$ ipython --no-banner

In [1]: import numpy as np

In [2]: np.set_printoptions(suppress=True, linewidth=140)

In [3]: def tidy(a):
   ...:     return np.round(a, 2) + 0
   ...: 

In [4]: r0 = np.array([0, 7, 4])

In [5]: rng = np.random.default_rng(25)

In [6]: K = np.outer(rng.normal(size=28), r0) + 0.05 * rng.normal(size=(28, 3))

In [7]: print(tidy(K))
[[ -0.03   2.5    1.37]
 [  0.08  -0.03  -0.01]
 [  0.01  -3.7   -2.08]
 [ -0.03 -15.86  -9.15]
 [  0.03   0.12   0.07]
 [  0.03   6.5    3.79]
 [ -0.03   7.33   4.2 ]
 [  0.11  -3.67  -2.11]
 [  0.08  15.65   8.88]
 [  0.02  13.67   7.75]
 [  0.08  -1.58  -0.94]
 [  0.02  -1.16  -0.66]
 [ -0.05   6.74   3.78]
 [ -0.08  -1.77  -1.04]
 [ -0.04   1.54   0.95]
 [  0.01   8.5    5.02]
 [  0.02   8.42   4.81]
 [  0.07  -3.75  -2.15]
 [  0.03  -3.19  -1.82]
 [  0.05  -3.96  -2.21]
 [  0.08  -0.12  -0.05]
 [  0.02   0.54   0.32]
 [ -0.05  -2.7   -1.58]
 [  0.08   5.39   3.11]
 [ -0.01   0.4    0.2 ]
 [  0.04   0.07   0.03]
 [ -0.05 -13.79  -7.89]
 [ -0.06  -9.76  -5.53]]

In [8]: O, vecs = np.linalg.qr(K[:, :1])[0], np.linalg.qr(K[:, 1:])[0]

In [9]: sig = np.linalg.svd(O.T @ vecs, compute_uv=False)

In [10]: print(tidy(np.degrees(np.arccos(sig.clip(0, 1)))))
[74.68]

In [11]: print(tidy(sig))
[0.26]

In [12]: Xs = K - K.mean(axis=1)
---------------------------------------------------------------------------
ValueError                                Traceback (most recent call last)
Cell In[12], line 1
----> 1 Xs = K - K.mean(axis=1)

ValueError: operands could not be broadcast together with shapes (28,3) (28,) 

In [13]: Xs = K - K.mean(axis=0)

In [14]: Uu, sig, Vt = np.linalg.svd(Xs, full_matrices=False)

In [15]: print(tidy((sig ** 2).sum() ** 2 / (sig ** 4).sum()))
1.0

In [16]: print(np.linalg.matrix_rank(Xs))
3

In [17]: X = np.load("layer3.npy")

In [18]: print(X)
[[ 6.9  0.1  0.7]
 [ 3.6  0.4  1.2]
 [-2.1 -0.4 -1.2]
 [-2.1 -0.9  0.7]
 [ 2.1 -0.7  0.4]
 [-4.5 -1.2 -0.1]]

In [19]: Uu, sig = np.linalg.svd(X)
---------------------------------------------------------------------------
ValueError                                Traceback (most recent call last)
Cell In[19], line 1
----> 1 Uu, sig = np.linalg.svd(X)

ValueError: too many values to unpack (expected 2)

In [20]: Uu, sig, Vt = np.linalg.svd(X, full_matrices=False)

In [21]: print(tidy(np.cumsum(sig ** 2) / np.sum(sig ** 2)))
[0.95 0.98 1.  ]

In [22]: print(np.allclose(Uu * sig @ Vt, X))
True

In [23]: print(tidy(Uu.T @ X @ Vt.T))
[[9.81 0.   0.  ]
 [0.   1.81 0.  ]
 [0.   0.   1.24]]

In [24]: print(tidy(np.sqrt((sig ** 2).sum())), tidy(np.linalg.norm(X)))
10.06 10.06

In [25]: print((sig > 1e-8).sum())
3

In [26]: print(tidy(Uu.T @ Uu))
[[1. 0. 0.]
 [0. 1. 0.]
 [0. 0. 1.]]

In [27]: print(tidy(sig))
[9.81 1.81 1.24]

In [28]: np.linalg.rank(X)
---------------------------------------------------------------------------
AttributeError                            Traceback (most recent call last)
Cell In[28], line 1
----> 1 np.linalg.rank(X)

AttributeError: module 'numpy.linalg' has no attribute 'rank'

In [29]: print(np.unravel_index(np.abs(X).argmax(), X.shape))
(np.int64(0), np.int64(0))

In [30]: np.zeros(6, 3)
---------------------------------------------------------------------------
TypeError                                 Traceback (most recent call last)
Cell In[30], line 1
----> 1 np.zeros(6, 3)

TypeError: Cannot interpret '3' as a data type

In [31]: print(tidy(np.linalg.svd(X, compute_uv=False)))
[9.81 1.81 1.24]

In [32]: print(tidy(X.sum(axis=0)))
[ 3.9 -2.7  1.7]

In [33]: print(tidy(np.linalg.norm(X)))
10.06

In [34]: print(X.shape)
(6, 3)

In [35]: print(np.abs(X).max())
6.9

In [36]: print(tidy(X - X[0]))
[[  0.    0.    0. ]
 [ -3.3   0.3   0.5]
 [ -9.   -0.5  -1.9]
 [ -9.   -1.    0. ]
 [ -4.8  -0.8  -0.3]
 [-11.4  -1.3  -0.8]]

In [37]: print(np.count_nonzero(X))
18

In [38]: print(tidy(X.sum(axis=1)))
[ 7.7  5.2 -3.7 -2.3  1.8 -5.8]

In [39]: Y = np.c_[X[:, :2] @ np.array([[1, -4], [-2, -7]]), np.array([2, 0, 3, 1, 3, 3])]

In [40]: print(tidy(Y))
[[  6.7 -28.3   2. ]
 [  2.8 -17.2   0. ]
 [ -1.3  11.2   3. ]
 [ -0.3  14.7   1. ]
 [  3.5  -3.5   3. ]
 [ -2.1  26.4   3. ]]

In [41]: print(tidy(np.linalg.norm(Y - X @ np.linalg.lstsq(X, Y)[0], axis=0)))
[0.   0.   1.78]

In [42]: mat = np.loadtxt("m.csv", delimiter=",")

In [43]: print(mat)
[[ 3.  2.  0.  2.]
 [ 1.  1. -3. -2.]
 [ 0.  0.  0.  5.]
 [ 0.  0.  4.  0.]]

In [44]: Uu, sig, Vt = np.linalg.svd(mat)

In [45]: print(np.argmax(sig[:-1] / (sig[1:] + 1e-6)) + 1)
3

In [46]: Y = Uu[:, :3] @ np.diag(sig[:3]) @ Vt[:3]

In [47]: print(tidy(np.linalg.norm(mat - Y, 2)), tidy(sig[3]))
0.2 0.2

In [48]: print(tidy(np.abs(mat - Y).max()))
0.11

In [49]: r0 = np.array([-2, -2])

In [50]: print(np.convolve(mat[0], r0))
[ -6. -10.  -4.  -4.  -4.]

In [51]: print(np.array([np.convolve(row, r0, "same") for row in mat]))
[[ -6. -10.  -4.  -4.]
 [ -2.  -4.   4.  10.]
 [  0.   0.   0. -10.]
 [  0.   0.  -8.  -8.]]

In [52]: O = mat.astype(float).copy()

In [53]: for j in range(4):
    ...:     O[:, j] -= O[:, :j] @ (O[:, :j].T @ O[:, j])
    ...:     O[:, j] /= np.linalg.norm(O[:, j])
    ...: 

In [54]: print(tidy(O.T @ O))
[[1. 0. 0. 0.]
 [0. 1. 0. 0.]
 [0. 0. 1. 0.]
 [0. 0. 0. 1.]]

In [55]: labels = rng.permutation(4)

In [56]: print(labels)
[1 0 2 3]

In [57]: Y = mat[labels][:, labels]

In [58]: print(tidy(np.linalg.det(Y)), tidy(np.linalg.det(mat[labels])))
-20.0 20.0

In [59]: print(np.trace(Y))
4.0

In [60]: print(np.diag(Y))
[1. 3. 0. 0.]

In [61]: print(tidy(np.sort(np.abs(np.linalg.eigvals(Y)))))
[0.27 3.73 4.47 4.47]

In [62]: Y = np.array([[-0.9], [-0.2]])

In [63]: basis = np.array([[-2.2, 0.2]])

In [64]: feats = Y @ basis

In [65]: print(tidy(feats))
[[ 1.98 -0.18]
 [ 0.44 -0.04]]

In [66]: Y = np.array([[0, 2], [1, 0]])

In [67]: print(tidy(feats @ Y))
[[-0.18  3.96]
 [-0.04  0.88]]

In [68]: print(tidy(np.einsum("ik,kj->ji", feats, Y)))
[[-0.18 -0.04]
 [ 3.96  0.88]]

In [69]: print(np.linalg.matrix_rank(feats @ Y))
1

In [70]: print(np.vstack([feats, Y.T]).shape)
(4, 2)

In [71]: print(np.linalg.matrix_rank(feats, rtol=0.1))
1

In [72]: print([round(float(x), 2) for x in np.linalg.svd(feats, compute_uv=False)[:3]])
[2.04, 0.0]

In [73]: cov = feats.T @ feats

In [74]: print(np.allclose(cov, cov.T))
True

In [75]: print(tidy(np.linalg.svd(feats, compute_uv=False) ** 2))
[4.15 0.  ]

In [76]: r = np.linalg.matrix_rank(feats)

In [77]: print(r)
1

In [78]: N = np.linalg.svd(feats)[2][r:].T

In [79]: print(tidy(N[:, 0] / N[np.abs(N[:, 0]).round(6).argmax(), 0]))
[0.09 1.  ]

In [80]: print(tidy(N @ N.T))
[[0.01 0.09]
 [0.09 0.99]]

In [81]: print([int(np.linalg.matrix_rank(np.delete(feats, i, axis=0))) for i in range(2)])
[1, 1]

In [82]: print(N.shape)
(2, 1)

In [83]: print(np.linalg.matrix_rank(feats.T @ feats), np.linalg.matrix_rank(feats @ feats.T))
1 1

In [84]: F = np.load("test5.npy")

In [85]: print(F)
[[ 9.43  6.64  1.33  3.45 -0.23  6.63]
 [ 9.27  8.01  0.87  2.92  1.2   6.8 ]
 [ 8.2   8.81 -0.4   1.61 -0.26  5.6 ]
 [ 8.76  6.91 -1.9   1.78  1.36  6.99]
 [10.03  9.38  2.66  1.78  0.02  7.36]
 [ 7.13  7.68 -0.73  3.57 -0.77  5.75]
 [10.08  7.25 -1.23  3.86 -0.79  6.42]
 [ 9.39  9.03  0.37  1.44 -1.06  5.89]
 [ 8.29  9.85  1.04  2.34  0.18  9.5 ]
 [ 8.86  9.1   0.36  4.41  0.56  5.93]
 [ 8.23  7.5  -0.77  4.25  0.81  5.68]
 [ 8.69  7.66  0.35  1.83 -0.03  6.95]]

In [86]: Xs = F - F.mean(axis=0)

In [87]: vecs = np.linalg.svd(Xs)[2][:1]

In [88]: Y = Xs - Xs @ vecs.T @ vecs

In [89]: print(tidy(np.cov(Xs @ vecs.T, rowvar=False)))
2.69

In [90]: print(tidy(np.diag(vecs.T @ vecs)))
[0.03 0.22 0.42 0.13 0.   0.2 ]

In [91]: print(tidy((Xs @ vecs.T).std(axis=0)))
[1.57]

In [92]: print(tidy(np.linalg.norm(Y) / np.linalg.norm(Xs)))
0.76
